$ python -q
>>> import numpy as np
>>> import numpy.linalg as la
>>> np.set_printoptions(precision=2, suppress=True, linewidth=200)
>>> r0 = np.array([2, 2, -1, 2, 0, 1]) + 0.5
>>> W0 = np.eye(6) - 2 * np.outer(r0, r0) / (r0 @ r0)
>>> print(W0)
[[ 0.42 -0.58  0.12 -0.58 -0.12 -0.35]
 [-0.58  0.42  0.12 -0.58 -0.12 -0.35]
 [ 0.12  0.12  0.98  0.12  0.02  0.07]
 [-0.58 -0.58  0.12  0.42 -0.12 -0.35]
 [-0.12 -0.12  0.02 -0.12  0.98 -0.07]
 [-0.35 -0.35  0.07 -0.35 -0.07  0.79]]
>>> A2 = la.inv(W0)
>>> print(A2)
[[ 0.42 -0.58  0.12 -0.58 -0.12 -0.35]
 [-0.58  0.42  0.12 -0.58 -0.12 -0.35]
 [ 0.12  0.12  0.98  0.12  0.02  0.07]
 [-0.58 -0.58  0.12  0.42 -0.12 -0.35]
 [-0.12 -0.12  0.02 -0.12  0.98 -0.07]
 [-0.35 -0.35  0.07 -0.35 -0.07  0.79]]
>>> print((np.abs(A2) > 1e-9).astype(int))
[[1 1 1 1 1 1]
 [1 1 1 1 1 1]
 [1 1 1 1 1 1]
 [1 1 1 1 1 1]
 [1 1 1 1 1 1]
 [1 1 1 1 1 1]]
>>> print(round(float(la.slogdet(W0)[0]), 2))
-1.0
>>> print(np.allclose(A2, W0.T))
True
>>> print(la.det(W0) * A2)
[[-0.42  0.58 -0.12  0.58  0.12  0.35]
 [ 0.58 -0.42 -0.12  0.58  0.12  0.35]
 [-0.12 -0.12 -0.98 -0.12 -0.02 -0.07]
 [ 0.58  0.58 -0.12 -0.42  0.12  0.35]
 [ 0.12  0.12 -0.02  0.12 -0.98  0.07]
 [ 0.35  0.35 -0.07  0.35  0.07 -0.79]]
>>> rng = np.random.default_rng(9680)
>>> lab = rng.permutation(6)
>>> print(lab)
[5 1 2 4 0 3]
>>> A2 = W0[lab][:, lab]
>>> print(np.diag(A2))
[0.79 0.42 0.98 0.98 0.42 0.42]
>>> print(A2)
[[ 0.79 -0.35  0.07 -0.07 -0.35 -0.35]
 [-0.35  0.42  0.12 -0.12 -0.58 -0.58]
 [ 0.07  0.12  0.98  0.02  0.12  0.12]
 [-0.07 -0.12  0.02  0.98 -0.12 -0.12]
 [-0.35 -0.58  0.12 -0.12  0.42 -0.58]
 [-0.35 -0.58  0.12 -0.12 -0.58  0.42]]
